$ python3 -q
>>> import numpy as np
>>> np.set_printoptions(precision=2, suppress=True, linewidth=120, legacy="1.25")
>>> rnd = lambda a: np.round(a, 2) + 0
>>> mat = np.array([[0, 4, 4, 2, 2],
...     [5, 0, 5, 1, 4],
...     [3, 2, 4, 4, 3],
...     [4, 3, 4, 4, 4],
...     [3, 2, 1, 5, 1]])
>>> mat
array([[0, 4, 4, 2, 2],
       [5, 0, 5, 1, 4],
       [3, 2, 4, 4, 3],
       [4, 3, 4, 4, 4],
       [3, 2, 1, 5, 1]])
>>> def softmax(z):
...     e = np.exp(z - z.max(axis=-1, keepdims=True))
...     return e / e.sum(axis=-1, keepdims=True)
... 
>>> rnd(softmax(mat).sum(axis=1))
array([1., 1., 1., 1., 1.])
>>> rnd(softmax(10 * mat[3]))
array([0.25, 0.  , 0.25, 0.25, 0.25])
>>> rnd(softmax(mat[3] + -2))
array([0.23, 0.08, 0.23, 0.23, 0.23])
>>> S = mat @ mat.T / np.sqrt(5)
>>> softmax(S).round(6).argmax(axis=1)
array([3, 1, 3, 3, 3])
>>> rnd(softmax(S)[3] @ mat)
array([4.  , 2.98, 4.  , 3.99, 3.99])
>>> rng = np.random.default_rng(994)
>>> lab = rng.permutation(5)
>>> Y = mat[:, lab] * rng.choice([-1, 1], 5)
>>> Y
array([[ 0, -4,  2, -4, -2],
       [ 5,  0,  1, -5, -4],
       [ 3, -2,  4, -4, -3],
       [ 4, -3,  4, -4, -4],
       [ 3, -2,  5, -1, -1]])
>>> left, _, Vt = np.linalg.svd(mat.T @ Y)
>>> rnd(np.linalg.lstsq(mat, Y)[0])
array([[ 1.,  0.,  0.,  0.,  0.],
       [ 0., -1.,  0.,  0.,  0.],
       [ 0.,  0.,  0., -1.,  0.],
       [ 0.,  0.,  1.,  0.,  0.],
       [ 0.,  0.,  0.,  0., -1.]])
>>> rnd(left @ Vt)
array([[ 1.,  0.,  0.,  0.,  0.],
       [ 0., -1.,  0.,  0.,  0.],
       [ 0.,  0.,  0., -1.,  0.],
       [ 0.,  0.,  1.,  0.,  0.],
       [ 0.,  0.,  0.,  0., -1.]])
>>> gram = mat.T @ mat
>>> (mat @ mat.T).shape
(5, 5)
>>> rnd(np.linalg.svd(mat, compute_uv=False) ** 2)
array([232.36,  24.44,  16.09,   0.79,   0.31])
>>> np.diag(gram)
array([59, 33, 74, 62, 46])
>>> rnd(np.linalg.eigvalsh(gram)[::-1])
array([232.36,  24.44,  16.09,   0.79,   0.31])
>>> np.trace(gram), (mat ** 2).sum()
(274, 274)
>>> np.allclose(gram, gram.T)
True
